$ python3 -q
>>> import numpy as np
>>> np.set_printoptions(precision=1, suppress=True, linewidth=120, legacy="1.25")
>>> rng = np.random.default_rng(39)
>>> feats = np.eye(3, dtype=int)[rng.permutation(3)]
>>> feats
array([[1, 0, 0],
       [0, 0, 1],
       [0, 1, 0]])
>>> # orthonormal columns
>>> Y = np.array([[3, -1], [-4, 8]])
>>> W2 = np.kron(Y, feats)
>>> np.linalg.matrix_rank(W2)
6
>>> evals, vecs = np.linalg.eigh(feats)
>>> np.linalg.svd(feats, compute_uv=False)
array([1., 1., 1.])
>>> np.round(vecs.T @ feats @ vecs, 1) + 0
array([[-1.,  0.,  0.],
       [ 0.,  1.,  0.],
       [ 0.,  0.,  1.]])
>>> np.linalg.eigvalsh(feats + -2 * np.eye(3))
array([-3., -1., -1.])
>>> evals
array([-1.,  1.,  1.])
>>> evals.sum(), np.trace(feats)
(1.0, 1)
>>> feats @ feats.T
array([[1, 0, 0],
       [0, 1, 0],
       [0, 0, 1]])
>>> np.linalg.pinv(feats)
array([[1., 0., 0.],
       [0., 0., 1.],
       [0., 1., 0.]])
>>> round(float(np.linalg.det(feats)), 1)
-1.0
>>> (feats - feats.T) / 2
array([[0., 0., 0.],
       [0., 0., 0.],
       [0., 0., 0.]])
>>> np.linalg.matrix_power(feats, 2)
array([[1, 0, 0],
       [0, 1, 0],
       [0, 0, 1]])
>>> f = np.array([2, -1, -2, 0])
>>> g = np.array([0, 0, 0])
>>> mat = f[:, None] + g[None, :]
>>> mat
array([[ 2,  2,  2],
       [-1, -1, -1],
       [-2, -2, -2],
       [ 0,  0,  0]])
>>> Y = mat[0, 0] * mat[1:] - np.outer(mat[1:, 0], mat[0])
>>> Y
array([[0, 0, 0],
       [0, 0, 0],
       [0, 0, 0]])
>>> np.flatnonzero(~Y.round(6).any(axis=1))
array([0, 1, 2])
>>> np.linalg.matrix_rank(Y), np.linalg.matrix_rank(mat)
(0, 1)
>>> K = np.array([[3, -1, 1, -3], [0, 1, -2, -2], [0, 0, 1, -1], [0, 0, 0, 2]])
>>> Y = K + rng.integers(-2, 3, (4, 3)) @ rng.integers(-2, 3, (3, 4))
>>> Y
array([[ 1,  1, -1, -6],
       [-4,  1, -2, -6],
       [ 2, -2,  3,  2],
       [ 2, -1,  1,  8]])
>>> np.round(np.linalg.svd(Y - K, compute_uv=False), 1) + 0
array([10.2,  2.9,  1.9,  0. ])
>>> vec = np.array([3, -3, -2, 0])
>>> h = np.maximum(K @ vec, 0)
>>> K * (h > 1e-9)[:, None]
array([[ 3, -1,  1, -3],
       [ 0,  1, -2, -2],
       [ 0,  0,  0,  0],
       [ 0,  0,  0,  0]])
>>> np.tanh(K @ vec)
array([ 1. ,  0.8, -1. ,  0. ])
>>> h
array([10,  1,  0,  0])
>>> np.flatnonzero(h > 1e-9)
array([0, 1])
>>> K.T @ h
array([ 30,  -9,   8, -32])
>>> P = np.triu(np.array([[0, 3, 1, 4], [0, 2, 1, 5], [0, 3, 5, 4], [5, 1, 5, 1]]), 1) + np.eye(4)
>>> Y = P @ K @ np.linalg.inv(P)
>>> P @ K - K @ P
array([[  0.,  -6.,  -7., -10.],
       [  0.,   0.,   0.,  12.],
       [  0.,   0.,   0.,   4.],
       [  0.,   0.,   0.,   0.]])
>>> np.linalg.matrix_rank(Y)
4
>>> np.round(np.linalg.det(Y), 1)
6.0
>>> np.round(np.linalg.norm(K[0], 1), 1), round(np.linalg.norm(K[0], np.inf), 1)
(8.0, 3.0)
>>> round(np.linalg.norm(K, "nuc"), 1)
9.6
>>> np.linalg.norm(K, axis=1)
array([4.5, 3. , 1.4, 2. ])
>>> round(float(np.linalg.norm(K, 2)), 1)
4.9
>>> np.linalg.norm(K, axis=0)
array([3. , 1.4, 2.4, 4.2])
>>> evals, vecs = np.linalg.eig(K)
>>> np.sort(np.linalg.eigvals(np.linalg.inv(K)))
array([0.3, 0.5, 1. , 1. ])
>>> np.prod(evals)
6.0
>>> np.sort(np.linalg.eigvals(K.T))
array([1., 1., 2., 3.])
>>> np.sort(np.linalg.eigvals(K @ K))
array([1., 1., 4., 9.])
>>> K @ vecs[:, 0] - evals[0] * vecs[:, 0]
array([0., 0., 0., 0.])
>>> M = np.maximum(np.array([[1],
...     [-3],
...     [0],
...     [3],
...     [3],
...     [-1],
...     [-1],
...     [-2],
...     [-3],
...     [3],
...     [0],
...     [-3],
...     [2],
...     [1],
...     [0],
...     [-2],
...     [-3],
...     [2],
...     [3],
...     [-3]]) @ np.array([[-2, 2, -2]]) + np.array([0, 3, 1]), 0)
>>> M
array([[0, 5, 0],
       [6, 0, 7],
       [0, 3, 1],
       [0, 9, 0],
       [0, 9, 0],
       [2, 1, 3],
       [2, 1, 3],
       [4, 0, 5],
       [6, 0, 7],
       [0, 9, 0],
       [0, 3, 1],
       [6, 0, 7],
       [0, 7, 0],
       [0, 5, 0],
       [0, 3, 1],
       [4, 0, 5],
       [6, 0, 7],
       [0, 7, 0],
       [0, 9, 0],
       [6, 0, 7]])
>>> Y = np.c_[M[:, :1] @ np.array([[-1]]), np.array([-3, -3, -2, 0, -3, 1, 0, 0, 3, -1, 3, 2, -2, 0, -1, 0, -3, -1, 2, 0])]
>>> Y
array([[ 0, -3],
       [-6, -3],
       [ 0, -2],
       [ 0,  0],
       [ 0, -3],
       [-2,  1],
       [-2,  0],
       [-4,  0],
       [-6,  3],
       [ 0, -1],
       [ 0,  3],
       [-6,  2],
       [ 0, -2],
       [ 0,  0],
       [ 0, -1],
       [-4,  0],
       [-6, -3],
       [ 0, -1],
       [ 0,  2],
       [-6,  0]])
>>> np.linalg.matrix_rank(np.c_[M, Y])
4
>>> np.linalg.matrix_rank(Y)
2
>>> np.linalg.norm(np.linalg.qr(M)[0].T @ Y, axis=0) ** 2 / ((Y ** 2).sum(axis=0) + 1e-12)
array([1. , 0.1])
>>> Xc = (M - M.mean(axis=0)) / M.std(axis=0)
>>> np.argwhere(np.abs(Xc) > 2)
array([], shape=(0, 2), dtype=int64)
>>> beta = np.linalg.lstsq(np.delete(Xc, 0, axis=1), Xc[:, 0])[0]
>>> beta
array([0.2, 1.2])
>>> round(float(1 - np.var(Xc[:, 0] - np.delete(Xc, 0, axis=1) @ beta)), 1)
1.0
>>> A = np.load("w.npy")
>>> A
array([[4., 0., 0.],
       [0., 4., 3.],
       [0., 3., 4.]])
>>> # 2 blocks once reordered
>>> np.sort(np.linalg.eigvals(A).real)
array([1., 4., 7.])
>>> np.flatnonzero(np.linalg.matrix_power((A != 0) + (A.T != 0) + np.eye(3), 3)[0])
array([0])
>>> round(float(np.linalg.det(A)), 1)
28.0
>>> (A != 0).astype(int)
array([[1, 0, 0],
       [0, 1, 1],
       [0, 1, 1]])
>>> X = np.load("dump.npy")
>>> X
array([[ 0,  1,  1, -1],
       [ 0, -1, -1,  1],
       [ 0,  0,  0,  0]])
>>> # looks like rank 1
>>> round(float(np.linalg.eigvals(feats).sum().real), 1)
1.0
>>> round(float(np.linalg.det(feats[::-1])), 1)
1.0
>>> C2 = X.T @ X
>>> np.allclose(C2, C2.T)
True
>>> np.linalg.matrix_rank(C2)
1
>>> np.round(np.linalg.eigvalsh(C2)[::-1], 1) + 0
array([6., 0., 0., 0.])
>>> (X @ X.T).shape
(3, 3)
>>> np.trace(C2), (X ** 2).sum()
(6, 6)
>>> arr = np.load("arr.npy")
>>> arr
array([[9, 6],
       [6, 4]])
>>> # equal to its transpose
>>> U, sigma, VT = np.linalg.svd(arr, full_matrices=False)
>>> np.round(U.T @ arr @ VT.T, 1) + 0
array([[13.,  0.],
       [ 0.,  0.]])
>>> np.abs(VT[0])
array([0.8, 0.6])
>>> U.shape, sigma.shape, VT.shape
((2, 2), (2,), (2, 2))
>>> np.abs(U[:, 0]).round(6).argmax()
0
>>> W0 = np.loadtxt("run14.csv", delimiter=",")
>>> W0
array([[ 0.,  0.,  2.],
       [ 0.,  0.,  0.],
       [-3.,  3.,  0.]])
>>> # rows and columns are dependent
>>> U, sigma, VT = np.linalg.svd(W0)
>>> vecs = VT[:(sigma > 1e-8).sum()]
>>> vec = W0[1] + 3 * W0[2] + rng.integers(2) * np.eye(3)[2]
>>> vec
array([-9.,  9.,  1.])
>>> vecs.T @ vecs
array([[ 0.5, -0.5,  0. ],
       [-0.5,  0.5,  0. ],
       [ 0. ,  0. ,  1. ]])
>>> np.allclose(vecs.T @ vecs @ vec, vec)
True
>>> np.linalg.matrix_rank(np.vstack([W0, vec]))
2
>>> round(float(np.linalg.norm(vec - vecs.T @ vecs @ vec)), 1)
0.0
